$ python3 -q
>>> import numpy as np
>>> np.set_printoptions(precision=2, suppress=True, linewidth=200)
>>> J = np.load("test7.npy")
>>> print(J)
[[ 1  1 -1 -1  1  1 -1 -1]
 [ 1 -1 -1  1  1 -1 -1  1]
 [ 1  1  1  1  1  1  1  1]
 [ 1  1  1  1 -1 -1 -1 -1]
 [ 1 -1  1 -1  1 -1  1 -1]
 [ 1  1 -1 -1 -1 -1  1  1]
 [ 1 -1  1 -1 -1  1 -1  1]
 [ 1 -1 -1  1 -1  1  1 -1]]
>>> M2 = J[0, 0] * J[1:] - np.outer(J[1:, 0], J[0])
>>> print(M2)
[[ 0 -2  0  2  0 -2  0  2]
 [ 0  0  2  2  0  0  2  2]
 [ 0  0  2  2 -2 -2  0  0]
 [ 0 -2  2  0  0 -2  2  0]
 [ 0  0  0  0 -2 -2  2  2]
 [ 0 -2  2  0 -2  0  0  2]
 [ 0 -2  0  2 -2  0  2  0]]
>>> print(np.flatnonzero(~M2.round(6).any(axis=1)))
[]
>>> print(J[:, 0] / J[0, 0])
[1. 1. 1. 1. 1. 1. 1. 1.]
>>> Uu, sigma, Vh = np.linalg.svd(J, full_matrices=False)
>>> print((sigma > 1e-8).sum())
8
>>> print(sigma / sigma[0])
[1. 1. 1. 1. 1. 1. 1. 1.]
>>> print(np.round(Uu.T @ Uu, 2) + 0)
[[1. 0. 0. 0. 0. 0. 0. 0.]
 [0. 1. 0. 0. 0. 0. 0. 0.]
 [0. 0. 1. 0. 0. 0. 0. 0.]
 [0. 0. 0. 1. 0. 0. 0. 0.]
 [0. 0. 0. 0. 1. 0. 0. 0.]
 [0. 0. 0. 0. 0. 1. 0. 0.]
 [0. 0. 0. 0. 0. 0. 1. 0.]
 [0. 0. 0. 0. 0. 0. 0. 1.]]
>>> print(np.round(Vh @ Vh.T, 2) + 0)
[[1. 0. 0. 0. 0. 0. 0. 0.]
 [0. 1. 0. 0. 0. 0. 0. 0.]
 [0. 0. 1. 0. 0. 0. 0. 0.]
 [0. 0. 0. 1. 0. 0. 0. 0.]
 [0. 0. 0. 0. 1. 0. 0. 0.]
 [0. 0. 0. 0. 0. 1. 0. 0.]
 [0. 0. 0. 0. 0. 0. 1. 0.]
 [0. 0. 0. 0. 0. 0. 0. 1.]]
>>> print(round(float(np.sqrt((sigma ** 2).sum())), 2), np.round(np.linalg.norm(J), 2))
8.0 8.0
>>> print(sigma)
[2.83 2.83 2.83 2.83 2.83 2.83 2.83 2.83]
>>> print((J + J.T) / 2)
[[ 1.  1.  0.  0.  1.  1.  0.  0.]
 [ 1. -1.  0.  1.  0.  0. -1.  0.]
 [ 0.  0.  1.  1.  1.  0.  1.  0.]
 [ 0.  1.  1.  1. -1. -1. -1.  0.]
 [ 1.  0.  1. -1.  1. -1.  0. -1.]
 [ 1.  0.  0. -1. -1. -1.  1.  1.]
 [ 0. -1.  1. -1.  0.  1. -1.  1.]
 [ 0.  0.  0.  0. -1.  1.  1. -1.]]
>>> print(np.allclose(J, J.T))
False
>>> print(np.round(np.linalg.det(J), 2))
4096.0
>>> print(np.linalg.matrix_power(J, 3))
[[ -8 -16   0  -8   8   0   0  -8]
 [ -8   8   8  -8   8  -8  -8   8]
 [  8   8  -8  -8   8   8  -8  -8]
 [  8   0   0   8   8 -16   0  -8]
 [  8   0   0  -8   8   0  16   8]
 [ -8   8  -8  -8  -8  -8   8  -8]
 [  8  -8  -8  -8  -8  -8  -8   8]
 [ -8   0 -16   8   8   0   0   8]]
>>> print(np.sort(np.abs(np.linalg.eigvals(J))))
[2.83 2.83 2.83 2.83 2.83 2.83 2.83 2.83]
>>> print(J @ J)
[[ 0  0 -4 -4  4 -4  0  0]
 [ 0  0  0  0  0  0  0 -8]
 [ 8  0  0  0  0  0  0  0]
 [ 0  4  0  4  4  0 -4  0]
 [ 0  0  4 -4  4  4  0  0]
 [ 0 -4 -4  0  0  4 -4  0]
 [ 0  4 -4  0  0  4  4  0]
 [ 0  4  0 -4 -4  0 -4  0]]
>>> print(round(np.abs(np.linalg.eigvals(J)).max(), 2))
2.83
>>> r0 = np.array([1, 5, 4])
>>> print(np.correlate(J[5], J[1], "full"))
[ 1  0 -3  0  3  0 -1  0 -1  0  3  0 -3  0  1]
>>> print(np.convolve(J[5], r0))
[  1   6   8  -2 -10 -10  -8   2   9   4]
>>> print(np.cross(J[5, :3], J[1, :3]))
[-2  0 -2]
>>> print(np.array([np.convolve(row, r0, "same") for row in J]))
[[  6   8  -2  -8   2   8  -2  -9]
 [  4  -2  -8   2   8  -2  -8   1]
 [  6  10  10  10  10  10  10   9]
 [  6  10  10   8  -2 -10 -10  -9]
 [  4   0   0   0   0   0   0  -1]
 [  6   8  -2 -10 -10  -8   2   9]
 [  4   0   0  -2  -8   0   0   1]
 [  4  -2  -8   0   0   2   8  -1]]
